$ python3 -q
>>> import numpy as np
>>> import numpy.linalg as la
>>> np.set_printoptions(suppress=True, linewidth=140)
>>> def rnd(a):
...     return np.round(a, 2) + 0
... 
>>> feats = np.loadtxt("a.csv", delimiter=",")
>>> feats
array([[ 0., -2.,  1.,  0.],
       [ 0.,  0.,  2., -1.],
       [ 0.,  0.,  0., -2.],
       [ 0.,  0.,  0.,  0.]])
>>> U, sig, VT = la.svd(feats)
>>> rnd(sig)
array([2.76, 2.12, 1.36, 0.  ])
>>> np.argmax(sig[:-1] / (sig[1:] + 1e-6)) + 1
np.int64(3)
>>> B = U[:, :3] @ np.diag(sig[:3]) @ VT[:3]
>>> rnd(B)
array([[ 0., -2.,  1.,  0.],
       [ 0.,  0.,  2., -1.],
       [ 0.,  0.,  0., -2.],
       [ 0.,  0.,  0.,  0.]])
>>> rnd(la.norm(feats - B) / la.norm(feats))
np.float64(0.0)
>>> hat = np.triu(np.array([[1, 0, -3, 0], [2, -2, 2, 2], [3, 1, -2, 3], [-2, 1, 3, 3]]), 1) + np.eye(4)
>>> B = hat @ feats @ la.inv(hat)
>>> np.poly(B)
array([1., 0., 0., 0., 0.])
>>> print(np.trace(B), np.trace(feats))
0.0 0.0
>>> print(B)
[[  0.  -2.   5.  -5.]
 [  0.   0.   2. -11.]
 [  0.   0.   0.  -2.]
 [  0.   0.   0.   0.]]
>>> hat @ feats - feats @ hat
array([[  0.,   0.,   4.,   7.],
       [  0.,   0.,   0., -10.],
       [  0.,   0.,   0.,   0.],
       [  0.,   0.,   0.,   0.]])
>>> rank = la.matrix_rank(B)
>>> rank
np.int64(3)
>>> N = la.svd(B)[2][rank:].T
>>> B @ N
array([[0.],
       [0.],
       [0.],
       [0.]])
>>> [int(la.matrix_rank(B[:i])) for i in range(1, len(B) + 1)]
[1, 2, 3, 3]
>>> N[:, 0] / N[np.abs(N[:, 0]).round(6).argmax(), 0]
array([1., 0., 0., 0.])
>>> [int(la.matrix_rank(B[:, :j + 1])) for j in range(4)]
[0, 1, 2, 3]
>>> N.shape
(4, 1)
>>> N @ N.T
array([[1., 0., 0., 0.],
       [0., 0., 0., 0.],
       [0., 0., 0., 0.],
       [0., 0., 0., 0.]])
>>> rank = la.matrix_rank(feats)
>>> rank
np.int64(3)
>>> N = la.svd(feats)[2][rank:].T
>>> N @ N.T
array([[1., 0., 0., 0.],
       [0., 0., 0., 0.],
       [0., 0., 0., 0.],
       [0., 0., 0., 0.]])
>>> N[:, 0] / N[np.abs(N[:, 0]).round(6).argmax(), 0]
array([ 1., -0., -0., -0.])
>>> print([int(la.matrix_rank(np.delete(feats, i, axis=0))) for i in range(4)])
[2, 2, 2, 3]
>>> [int(la.matrix_rank(feats[:, :j + 1])) for j in range(4)]
[0, 1, 2, 3]
>>> feats @ N
array([[0.],
       [0.],
       [0.],
       [0.]])
>>> arr = np.diag(5 * np.array([1, 3, 3])) + np.array([[7, -6, 7], [-3, 8, -6], [0, -2, 7]])
>>> arr
array([[12, -6,  7],
       [-3, 23, -6],
       [ 0, -2, 22]])
>>> def softmax(z):
...     e = np.exp(z - z.max(axis=-1, keepdims=True))
...     return e / e.sum(axis=-1, keepdims=True)
... 
>>> rnd(softmax(10 * arr[2]))
array([0., 0., 1.])
>>> rnd(softmax(arr[2] + -3))
array([0., 0., 1.])
>>> rnd(softmax(arr[2]))
array([0., 0., 1.])
>>> S = arr @ arr.T / np.sqrt(3)
>>> softmax(S).round(6).argmax(axis=1)
array([0, 1, 2])
>>> rnd(softmax(S))
array([[1., 0., 0.],
       [0., 1., 0.],
       [0., 0., 1.]])
>>> rnd(softmax(S + np.triu(np.full(S.shape, -np.inf), 1)))
array([[1., 0., 0.],
       [0., 1., 0.],
       [0., 0., 1.]])
>>> vals, V = la.eig(arr)
>>> rnd(vals)
array([10.73, 27.09, 19.18])
>>> print(rnd(np.prod(vals)))
5574.0
>>> hat = np.triu(np.array([[0, 0, 1], [-1, 1, -2], [1, -2, 1]]), 1) + np.eye(3)
>>> B = hat @ arr @ la.inv(hat)
>>> rnd(np.poly(B))
array([    1.,   -57.,  1016., -5574.])
>>> B
array([[12., -8.,  1.],
       [-3., 27.,  7.],
       [ 0., -2., 18.]])
>>> hat @ arr - arr @ hat
array([[ 0., -2., -2.],
       [ 0.,  4.,  5.],
       [ 0.,  0., -4.]])
>>> print(la.matrix_rank(B))
3
>>> rnd(la.det(B))
np.float64(5574.0)
>>> O = arr.astype(float).copy()
>>> for j in range(3):
...     O[:, j] -= O[:, :j] @ (O[:, :j].T @ O[:, j])
...     O[:, j] /= la.norm(O[:, j])
... 
>>> rnd(O)
array([[ 0.97,  0.24,  0.02],
       [-0.24,  0.97,  0.09],
       [ 0.  , -0.1 ,  1.  ]])
>>> rnd(O.T @ arr)
array([[ 12.37, -11.4 ,   8.25],
       [  0.  ,  20.95,  -6.2 ],
       [  0.  ,   0.  ,  21.51]])
>>> W0 = np.array([[-1.21, 8.64, 4.69],
...     [-1.16, 7.74, 4.36],
...     [-1.13, 7.23, 4.16],
...     [-1.03, 4.44, 3.08],
...     [-1.01, 3.57, 2.72],
...     [-0.98, 0.89, 1.36],
...     [-0.94, 0.53, 1.06],
...     [-0.91, 0.46, 0.98],
...     [1.0, -0.45, -0.61],
...     [1.81, -0.96, -1.06],
...     [1.83, -0.97, -1.07],
...     [6.78, -5.75, -3.87],
...     [7.94, -7.13, -4.55],
...     [12.64, -13.3, -7.39],
...     [17.28, -20.07, -10.31]])
>>> W0
array([[ -1.21,   8.64,   4.69],
       [ -1.16,   7.74,   4.36],
       [ -1.13,   7.23,   4.16],
       [ -1.03,   4.44,   3.08],
       [ -1.01,   3.57,   2.72],
       [ -0.98,   0.89,   1.36],
       [ -0.94,   0.53,   1.06],
       [ -0.91,   0.46,   0.98],
       [  1.  ,  -0.45,  -0.61],
       [  1.81,  -0.96,  -1.06],
       [  1.83,  -0.97,  -1.07],
       [  6.78,  -5.75,  -3.87],
       [  7.94,  -7.13,  -4.55],
       [ 12.64, -13.3 ,  -7.39],
       [ 17.28, -20.07, -10.31]])
>>> gram = np.cov(W0, rowvar=False)
>>> gram.shape
(3, 3)
>>> np.argsort(-W0.std(axis=0).round(6), kind="stable")
array([1, 0, 2])
>>> print(rnd(np.corrcoef(W0.T)))
[[ 1.   -0.95 -0.96]
 [-0.95  1.    0.99]
 [-0.96  0.99  1.  ]]
>>> la.matrix_rank(feats - feats[0, 0] * np.eye(4))
np.int64(3)
>>> rnd(np.sort(la.eigvals(feats)))
array([0., 0., 0., 0.])
>>> np.prod(np.diag(feats)), rnd(la.det(feats))
(np.float64(0.0), np.float64(0.0))
>>> [int(la.matrix_rank(la.matrix_power(feats, p))) for p in range(1, 5)]
[3, 2, 1, 0]
>>> rnd(la.matrix_power(feats - np.diag(np.diag(feats)), 4))
array([[0., 0., 0., 0.],
       [0., 0., 0., 0.],
       [0., 0., 0., 0.],
       [0., 0., 0., 0.]])
>>> Ac = (W0 - W0.mean(axis=0)) / W0.std(axis=0)
>>> np.argwhere(np.abs(Ac) > 2)
array([[14,  0],
       [14,  1],
       [14,  2]])
>>> rnd(Ac.std(axis=0))
array([1., 1., 1.])
>>> b = la.lstsq(np.delete(Ac, 2, axis=1), Ac[:, 2])[0]
>>> rnd(1 - np.var(Ac[:, 2] - np.delete(Ac, 2, axis=1) @ b))
np.float64(0.98)
>>> print(np.abs(b).argmax())
1
>>> rnd(b)
array([-0.14,  0.85])
>>> cent = W0[[3, 4]].astype(float)
>>> for _ in range(5):
...     lab = la.norm(W0[:, None] - cent, axis=-1).argmin(axis=1)
...     cent = np.array([W0[lab == j].mean(axis=0) for j in range(2)])
... 
>>> print(lab)
[0 0 0 0 0 0 0 0 0 0 0 1 1 1 1]
>>> print(rnd(cent))
[[ -0.34   2.83   1.79]
 [ 11.16 -11.56  -6.53]]
>>> rnd(cent[1] - cent[0])
array([ 11.5 , -14.39,  -8.32])
>>> np.bincount(lab)
array([11,  4])
>>> rnd(la.norm(W0[14], 1)), rnd(la.norm(W0[14], np.inf))
(np.float64(47.66), np.float64(20.07))
>>> rnd(la.norm(W0, 2))
np.float64(40.89)
>>> rnd(la.norm(W0, "nuc"))
np.float64(51.35)
>>> F = np.load("m.npy")
>>> F
array([[ 0,  4, 10,  2],
       [ 0,  0,  0,  0],
       [ 0,  4, 10,  2]])
>>> U, sig, VT = la.svd(F)
>>> V = VT[:(sig > 1e-8).sum()]
>>> rng = np.random.default_rng(91)
>>> x = F[2] + 3 * F[0] + rng.integers(2) * np.eye(4)[0]
>>> x
array([ 1., 16., 40.,  8.])
>>> rnd(V.T @ V)
array([[0.  , 0.  , 0.  , 0.  ],
       [0.  , 0.13, 0.33, 0.07],
       [0.  , 0.33, 0.83, 0.17],
       [0.  , 0.07, 0.17, 0.03]])
>>> la.matrix_rank(np.vstack([F, x]))
np.int64(2)
